% ipython --no-banner

In [1]: import numpy as np

In [2]: np.set_printoptions(precision=2, suppress=True, linewidth=200)

In [3]: def tidy(a):
   ...:     return np.round(a, 2) + 0
   ...: 

In [4]: M = np.maximum(np.array([[9, -8, 0, -5],
   ...:     [5, -3, -3, -2],
   ...:     [-9, 7, 8, -1],
   ...:     [-4, -5, 1, -2],
   ...:     [-5, -7, 5, 2],
   ...:     [-9, -4, -2, -6],
   ...:     [-3, -5, -2, -5],
   ...:     [-5, 9, -7, -5],
   ...:     [-3, -4, 2, -7],
   ...:     [-8, -9, -7, -2],
   ...:     [-6, 8, -1, 9],
   ...:     [-6, 2, -2, -5],
   ...:     [6, 8, -8, -9],
   ...:     [-3, -6, 8, -5],
   ...:     [-7, -3, 7, -2],
   ...:     [-5, -3, 8, 9],
   ...:     [-9, 0, -9, -8],
   ...:     [1, -8, 2, 6]]) @ np.array([[7, 5, 7, 4, 8, 8, 0, 3, 2, 8],
   ...:     [5, 5, 7, 5, 1, 5, 4, 6, 2, 1],
   ...:     [3, 8, 3, 6, 0, 5, 1, 6, 2, 7],
   ...:     [6, 7, 4, 6, 2, 3, 4, 6, 0, 4]]) + np.array([0, -2, 0, 1, 0, 2, -1, 1, 2, -1]), 0)

In [5]: M
Out[5]: 
array([[ 0,  0,  0,  0, 54, 19,  0,  0,  4, 43],
       [ 0,  0,  0,  0, 33,  6,  0,  0,  0,  7],
       [ 0, 45,  6, 42,  0,  2, 31, 58, 14,  0],
       [ 0,  0,  0,  0,  0,  0,  0,  0,  0,  0],
       [ 0,  0,  0,  0,  0,  0,  0,  0,  0,  0],
       [ 0,  0,  0,  0,  0,  0,  0,  0,  0,  0],
       [ 0,  0,  0,  0,  0,  0,  0,  0,  0,  0],
       [ 0,  0,  0,  0,  0,  0,  8,  0,  0,  0],
       [ 0,  0,  0,  0,  0,  0,  0,  0,  0,  0],
       [ 0,  0,  0,  0,  0,  0,  0,  0,  0,  0],
       [49, 63, 47, 65,  0, 16, 66, 79,  4,  0],
       [ 0,  0,  0,  0,  0,  0,  0,  0,  0,  0],
       [ 4,  0, 38,  0, 38, 23,  0,  0, 14,  0],
       [ 0,  0,  0,  0,  0,  0,  0,  0,  0,  5],
       [ 0,  0,  0,  0,  0,  0,  0,  0,  0,  0],
       [28, 85,  4, 68,  0, 14, 31, 70,  2, 48],
       [ 0,  0,  0,  0,  0,  0,  0,  0,  0,  0],
       [ 9, 21,  0, 13, 12,  0,  0,  4,  0, 37]])

In [6]: # rows 3 and 4 are equal

In [7]: r = np.linalg.matrix_rank(M)

In [8]: r
Out[8]: np.int64(9)

In [9]: null = np.linalg.svd(M)[2][r:].T

In [10]: tidy(null[:, 0] / null[np.abs(null[:, 0]).round(6).argmax(), 0])
Out[10]: array([-0.27, -0.43,  0.06,  1.  , -0.01,  0.08,  0.  , -0.36, -0.18,  0.  ])

In [11]: np.allclose(M @ null, 0)
Out[11]: True

In [12]: tidy(M @ null)
Out[12]: 
array([[0.],
       [0.],
       [0.],
       [0.],
       [0.],
       [0.],
       [0.],
       [0.],
       [0.],
       [0.],
       [0.],
       [0.],
       [0.],
       [0.],
       [0.],
       [0.],
       [0.],
       [0.]])

In [13]: tidy(np.trace(np.linalg.pinv(M) @ M))
Out[13]: np.float64(9.0)

In [14]: np.abs(np.diag(np.linalg.qr(M)[1])) > 1e-9
Out[14]: array([ True,  True,  True,  True,  True,  True,  True,  True, False,  True])

In [15]: Uu, s, Vh = np.linalg.svd(M)

In [16]: np.argmax(s[:-1] / (s[1:] + 1e-6)) + 1
Out[16]: np.int64(9)

In [17]: out = Uu[:, :9] @ np.diag(s[:9]) @ Vh[:9]

In [18]: np.linalg.matrix_rank(out)
Out[18]: np.int64(9)

In [19]: tidy(np.abs(M - out).max())
Out[19]: np.float64(0.0)

In [20]: tidy(np.linalg.norm(M - out) / np.linalg.norm(M))
Out[20]: np.float64(0.0)

In [21]: np.linalg.matrix_rank(M, rtol=0.05)
Out[21]: np.int64(6)

In [22]: F = np.load("test6.npy")

In [23]: F
Out[23]: 
array([[0, 1, 1, 1, 1, 0, 0, 1, 1, 0],
       [1, 0, 1, 0, 1, 0, 0, 1, 1, 1],
       [1, 1, 0, 1, 1, 0, 0, 1, 1, 1],
       [1, 0, 1, 0, 0, 0, 0, 1, 1, 1],
       [1, 1, 1, 0, 0, 0, 0, 1, 1, 1],
       [0, 0, 0, 0, 0, 0, 1, 0, 0, 0],
       [0, 0, 0, 0, 0, 1, 0, 0, 0, 0],
       [1, 1, 1, 1, 1, 0, 0, 0, 1, 0],
       [1, 1, 1, 1, 1, 0, 0, 1, 0, 1],
       [0, 1, 1, 1, 1, 0, 0, 0, 1, 0]])

In [24]: # symmetric

In [25]: np.abs(F).max()
Out[25]: np.int64(1)

In [26]: F.sum(axis=0)
Out[26]: array([6, 6, 7, 5, 6, 1, 1, 6, 7, 5])

In [27]: np.zeros(10, 10)
---------------------------------------------------------------------------
TypeError                                 Traceback (most recent call last)
Cell In[27], line 1
----> 1 np.zeros(10, 10)

TypeError: Cannot interpret '10' as a data type

In [28]: F - F[0]
Out[28]: 
array([[ 0,  0,  0,  0,  0,  0,  0,  0,  0,  0],
       [ 1, -1,  0, -1,  0,  0,  0,  0,  0,  1],
       [ 1,  0, -1,  0,  0,  0,  0,  0,  0,  1],
       [ 1, -1,  0, -1, -1,  0,  0,  0,  0,  1],
       [ 1,  0,  0, -1, -1,  0,  0,  0,  0,  1],
       [ 0, -1, -1, -1, -1,  0,  1, -1, -1,  0],
       [ 0, -1, -1, -1, -1,  1,  0, -1, -1,  0],
       [ 1,  0,  0,  0,  0,  0,  0, -1,  0,  0],
       [ 1,  0,  0,  0,  0,  0,  0,  0, -1,  1],
       [ 0,  0,  0,  0,  0,  0,  0, -1,  0,  0]])

In [29]: F[10]
---------------------------------------------------------------------------
IndexError                                Traceback (most recent call last)
Cell In[29], line 1
----> 1 F[10]

IndexError: index 10 is out of bounds for axis 0 with size 10

In [30]: np.count_nonzero(F)
Out[30]: np.int64(50)

In [31]: tidy(np.linalg.svd(F, compute_uv=False))
Out[31]: array([6.07, 2.41, 1.42, 1.  , 1.  , 1.  , 1.  , 1.  , 0.41, 0.35])
